In [1]: import numpy as np

In [2]: from numpy import linalg as LA

In [3]: np.set_printoptions(precision=3, suppress=True, linewidth=140, sign=" ")

In [4]: arr = np.loadtxt("case0.csv", delimiter=",")

In [5]: print(arr)
[[ 0.  5.  0.]
 [ 5.  3.  5.]
 [ 0.  5.  3.]]

In [6]: x = np.array([7, 8, 0])

In [7]: rhs = arr @ x

In [8]: beta, lr = np.zeros(3), 1 / LA.norm(arr, 2) ** 2

In [9]: for i in range(25):
   ...:     beta -= lr * arr.T @ (arr @ beta - rhs)
   ...:     if i % 5 == 0: print(i, round(LA.norm(arr @ beta - rhs), 3))
   ...: 
0 9.894
5 8.349
10 7.262
15 6.327
20 5.512

In [10]: print(beta)
[ 4.913  7.347  2.275]

In [11]: print(round(LA.cond(arr), 3))
6.065

In [12]: Uu, s, VT = LA.svd(arr, full_matrices=False)

In [13]: print(Uu.shape, s.shape, VT.shape)
(3, 3) (3,) (3, 3)

In [14]: print(np.round(Uu.T @ Uu, 3) + 0)
[[ 1.  0.  0.]
 [ 0.  1.  0.]
 [ 0.  0.  1.]]

In [15]: print(np.abs(Uu[:, 0]).round(6).argmax())
1

In [16]: print(np.round(VT @ VT.T, 3) + 0)
[[ 1.  0.  0.]
 [ 0.  1.  0.]
 [ 0.  0.  1.]]

In [17]: print(np.abs(VT[0]))
[ 0.385  0.731  0.563]

In [18]: print(np.allclose(Uu * s @ VT, arr))
True

In [19]: print(np.round(Uu.T @ arr @ VT.T, 3) + 0)
[[ 9.488  0.     0.   ]
 [ 0.     5.053  0.   ]
 [ 0.     0.     1.564]]

In [20]: print((s > 1e-8).sum())
3

In [21]: q, _ = LA.qr(np.array([[-0.3, 1.2, -1.1, 1.4],
    ...:     [-0.8, 0.7, -0.9, -0.3],
    ...:     [2.1, -0.1, -0.2, 1.1],
    ...:     [0.5, 2.3, -0.7, 0.2]]))

In [22]: W0 = 4 * q

In [23]: print(W0)
[[-0.517 -1.787 -2.217  2.761]
 [-1.378 -1.046 -2.298 -2.78 ]
 [ 3.618  0.16  -1.617 -0.518]
 [ 0.861 -3.419  1.786 -0.617]]

In [24]: A2 = np.array([[1, -2], [2, 0]])

In [25]: C = np.kron(A2, W0)

In [26]: print(C.shape)
(8, 8)

In [27]: print(LA.matrix_rank(C))
8

In [28]: M = np.array([[25, 12, 7, 19, 9],
    ...:     [12, 9, 3, 12, 0],
    ...:     [7, 3, 11, 8, 15],
    ...:     [19, 12, 8, 18, 7],
    ...:     [9, 0, 15, 7, 25]])

In [29]: print(M)
[[ 25  12   7  19   9]
 [ 12   9   3  12   0]
 [  7   3  11   8  15]
 [ 19  12   8  18   7]
 [  9   0  15   7  25]]

In [30]: w, V = LA.eigh(M)

In [31]: print(w.round(3) + 0)
[  0.      0.      4.266  25.991  57.743]

In [32]: print(np.abs(V[:, -1]).round(6).argmax())
0

In [33]: print(np.round(V.T @ M @ V, 3) + 0)
[[  0.      0.      0.      0.      0.   ]
 [  0.      0.      0.      0.      0.   ]
 [  0.      0.      4.266   0.      0.   ]
 [  0.      0.      0.     25.991   0.   ]
 [  0.      0.      0.      0.     57.743]]

In [34]: print(np.round(LA.svd(M, compute_uv=False), 3) + 0)
[ 57.743  25.991   4.266   0.      0.   ]

In [35]: print(np.round(V @ np.diag(w) @ V.T, 3) + 0)
[[ 25.  12.   7.  19.   9.]
 [ 12.   9.   3.  12.   0.]
 [  7.   3.  11.   8.  15.]
 [ 19.  12.   8.  18.   7.]
 [  9.   0.  15.   7.  25.]]

In [36]: print(LA.eigvalsh(M + -2 * np.eye(5)))
[-2.    -2.     2.266 23.991 55.743]

In [37]: th = np.radians(30)

In [38]: Rm = np.eye(5)

In [39]: Rm[4, 4] = Rm[1, 1] = np.cos(th)

In [40]: Rm[4, 1], Rm[1, 4] = -np.sin(th), np.sin(th)

In [41]: print(Rm)
[[ 1.     0.     0.     0.     0.   ]
 [ 0.     0.866  0.     0.     0.5  ]
 [ 0.     0.     1.     0.     0.   ]
 [ 0.     0.     0.     1.     0.   ]
 [ 0.    -0.5    0.     0.     0.866]]

In [42]: A2 = M @ Rm.T

In [43]: print(np.allclose(LA.norm(M, axis=1), LA.norm(A2, axis=1)))
True

In [44]: print(np.abs(A2 - M).max(axis=0))
[  0.     12.5     0.      0.      7.206]

In [45]: print(A2)
[[25.    14.892  7.    19.     1.794]
 [12.     7.794  3.    12.    -4.5  ]
 [ 7.    10.098 11.     8.    11.49 ]
 [19.    13.892  8.    18.     0.062]
 [ 9.    12.5   15.     7.    21.651]]

In [46]: print(round(float(LA.det(Rm)), 3), round(float(np.trace(Rm)), 3))
1.0 4.732

In [47]: print(LA.lstsq(A2[:-1].T, A2[-1])[2])
3

In [48]: print(A2 @ LA.pinv(A2) @ A2)
[[25.    14.892  7.    19.     1.794]
 [12.     7.794  3.    12.    -4.5  ]
 [ 7.    10.098 11.     8.    11.49 ]
 [19.    13.892  8.    18.     0.062]
 [ 9.    12.5   15.     7.    21.651]]

In [49]: data = np.array([[0, 2, 0],
    ...:     [8, 6, 0],
    ...:     [0, 3, 0],
    ...:     [4, 4, 0],
    ...:     [0, 2, 0],
    ...:     [4, 3, 0],
    ...:     [6, 6, 0],
    ...:     [4, 4, 0],
    ...:     [8, 6, 0],
    ...:     [6, 4, 0],
    ...:     [0, 3, 0],
    ...:     [4, 4, 0],
    ...:     [2, 4, 0],
    ...:     [0, 2, 0],
    ...:     [0, 2, 0],
    ...:     [2, 3, 0],
    ...:     [0, 3, 0],
    ...:     [0, 3, 0],
    ...:     [0, 2, 0]])

In [50]: print(np.round(data @ LA.pinv(data) @ data, 3) + 0)
[[ 0.  2.  0.]
 [ 8.  6.  0.]
 [ 0.  3.  0.]
 [ 4.  4.  0.]
 [ 0.  2.  0.]
 [ 4.  3.  0.]
 [ 6.  6.  0.]
 [ 4.  4.  0.]
 [ 8.  6.  0.]
 [ 6.  4.  0.]
 [ 0.  3.  0.]
 [ 4.  4.  0.]
 [ 2.  4.  0.]
 [ 0.  2.  0.]
 [ 0.  2.  0.]
 [ 2.  3.  0.]
 [ 0.  3.  0.]
 [ 0.  3.  0.]
 [ 0.  2.  0.]]

In [51]: print(round(float(np.trace(LA.pinv(data) @ data)), 3))
2.0

In [52]: print(np.unique(data.round(6), axis=0).shape)
(9, 3)

In [53]: print(np.abs(np.diag(LA.qr(data)[1])) > 1e-9)
[ True  True False]

In [54]: try:
    ...:     LA.inv(data)
    ...: except LA.LinAlgError as e:
    ...:     print("failed:", e)
    ...: 
failed: Last 2 dimensions of the array must be square

In [55]: print(LA.lstsq(data[:-1].T, data[-1])[2])
2

In [56]: print(np.allclose(data[:-1].T @ LA.lstsq(data[:-1].T, data[-1])[0], data[-1]))
True

In [57]: Uu, s, VT = LA.svd(data)

In [58]: V = VT[:(s > 1e-8).sum()]

In [59]: rng = np.random.default_rng(56)

In [60]: x = data[17] + 2 * data[9] + rng.integers(2) * np.eye(3)[1]

In [61]: print(x)
[ 12.  11.   0.]

In [62]: print(np.round(V.T @ V, 3) + 0)
[[ 1.  0.  0.]
 [ 0.  1.  0.]
 [ 0.  0.  0.]]

In [63]: print(np.allclose(V.T @ V @ x, x))
True

In [64]: A2 = data / LA.norm(data, axis=1)
Traceback (most recent call last):
  Cell In[64], line 1
    A2 = data / LA.norm(data, axis=1)
ValueError: operands could not be broadcast together with shapes (19,3) (19,) 


In [65]: A2 = data / LA.norm(data, axis=1, keepdims=True)

In [66]: C2 = A2 @ A2.T

In [67]: print(LA.norm(A2, axis=1))
[ 1.  1.  1.  1.  1.  1.  1.  1.  1.  1.  1.  1.  1.  1.  1.  1.  1.  1.  1.]

In [68]: print((C2 - 2 * np.eye(19)).round(6).argmax(axis=1))
[  2   5   0   6   0   1   3   3   1   1   0   3  15   0   0  12   0   0   0]

In [69]: print(round(np.degrees(np.arccos(np.clip(C2[3, 18], -1, 1))), 3))
45.0

In [70]: mat = np.arange(16).reshape(4, 4) + 2

In [71]: print(mat)
[[  2   3   4   5]
 [  6   7   8   9]
 [ 10  11  12  13]
 [ 14  15  16  17]]

In [72]: print(LA.lstsq(mat[:-1].T, mat[-1])[2])
2

In [73]: print(np.unique(mat.round(6), axis=0).shape)
(4, 4)

In [74]: print(np.round(np.trace(LA.pinv(mat) @ mat), 3))
2.0

In [75]: hat = np.triu(np.array([[2, -3, -7, -1], [7, 9, 4, 6], [3, -9, 0, 1], [-1, -5, 7, -1]]), 1) + np.eye(4)

In [76]: A2 = hat @ mat @ LA.inv(hat)

In [77]: print(round(LA.det(A2), 3))
-0.0

In [78]: print(A2)
[[ -100.  -410.   820.  1410.]
 [  130.   531. -1062. -1831.]
 [   24.    98.  -196.  -338.]
 [   14.    57.  -114.  -197.]]

In [79]: print(hat @ mat - mat @ hat)
[[-102. -107. -122. -155.]
 [ 124.  152.  158.  110.]
 [  14.   45.   42.  -51.]
 [   0.   42.   38.  -92.]]

In [80]: A = np.loadtxt("out5.csv", delimiter=",")

In [81]: print(A)
[[ 1.916  4.021  0.99   4.061]
 [ 2.072  3.935  1.032  4.003]
 [ 1.962  4.047  0.983  4.05 ]
 [ 1.989  4.065  1.008  4.005]
 [ 2.039  4.052  1.003  4.024]
 [ 2.045  4.064  0.958  3.985]
 [ 2.049  3.975  0.992  4.03 ]
 [ 1.957  4.056  1.005  4.   ]
 [ 2.013  4.083  0.937  3.95 ]
 [ 0.082  4.911  0.014  0.006]
 [ 0.061  5.014 -0.084  0.002]
 [ 0.025  5.036 -0.102  0.008]
 [ 0.02   5.096  0.079 -0.001]
 [-0.036  5.01   0.016 -0.062]
 [-0.015  4.974  0.026 -0.024]
 [ 0.019  5.048  0.055 -0.025]
 [-0.099  5.023 -0.066  0.003]
 [-0.031  5.067  0.056 -0.12 ]
 [ 0.019  1.019  0.961  1.007]
 [-0.06   1.088  0.969  1.082]
 [ 0.054  0.987  1.045  0.953]
 [-0.029  1.029  0.914  0.944]
 [-0.035  0.968  1.013  1.   ]
 [ 0.032  1.125  1.025  0.997]
 [-0.025  0.968  1.008  1.   ]
 [-0.044  0.953  0.921  1.017]
 [ 0.051  1.011  1.066  0.99 ]]

In [82]: x = np.array([-2, -2, -2, 0])

In [83]: h1 = np.maximum(A @ x, 0)

In [84]: print(np.tanh(A @ x))
[-1.    -1.    -1.    -1.    -1.    -1.    -1.    -1.    -1.    -1.    -1.    -1.    -1.    -1.    -1.    -1.    -1.    -1.    -0.999
 -0.999 -1.    -0.999 -0.999 -1.    -0.999 -0.999 -1.   ]

In [85]: print(A.T @ h1)
[ 0.  0.  0.  0.]

In [86]: print(np.flatnonzero(h1 > 1e-9))
[]

In [87]: C = A[[5, 26]].astype(float)

In [88]: for _ in range(6):
    ...:     idx = LA.norm(A[:, None] - C, axis=-1).argmin(axis=1)
    ...:     C = np.array([A[idx == j].mean(axis=0) for j in range(2)])
    ...: 

In [89]: print(idx)
[ 0  0  0  0  0  0  0  0  0  1  1  1  1  1  1  1  1  1  1  1  1  1  1  1  1  1  1]

In [90]: print(np.bincount(idx))
[  9  18]

In [91]: print(C)
[[ 2.005  4.033  0.99   4.012]
 [-0.001  3.018  0.495  0.488]]

In [92]: print(np.abs(C[1] - C[0]).argmax())
3

In [93]: print(C[1] - C[0])
[-2.005 -1.015 -0.494 -3.524]

In [94]: F = np.loadtxt("mat.csv", delimiter=",")

In [95]: print(F)
[[ 0.  1.  0.  0.  0.]
 [ 1.  0.  0.  1.  0.]
 [ 0.  0.  0.  1.  1.]
 [ 0.  1.  1.  0.  1.]
 [ 0.  0.  1.  1.  0.]]

In [96]: x = np.array([1, 1, 1, 1, 3])

In [97]: rhs = F @ x

In [98]: beta, lr = np.zeros(5), 1 / LA.norm(F, 2) ** 2

In [99]: for i in range(6):
    ...:     beta -= lr * F.T @ (F @ beta - rhs)
    ...:     if i % 1 == 0: print(i, round(LA.norm(F @ beta - rhs), 3))
    ...: 
0 1.312
1 1.046
2 0.863
3 0.727
4 0.621
5 0.538

In [100]: print(beta)
[ 0.503  1.267  1.024  1.356  2.515]
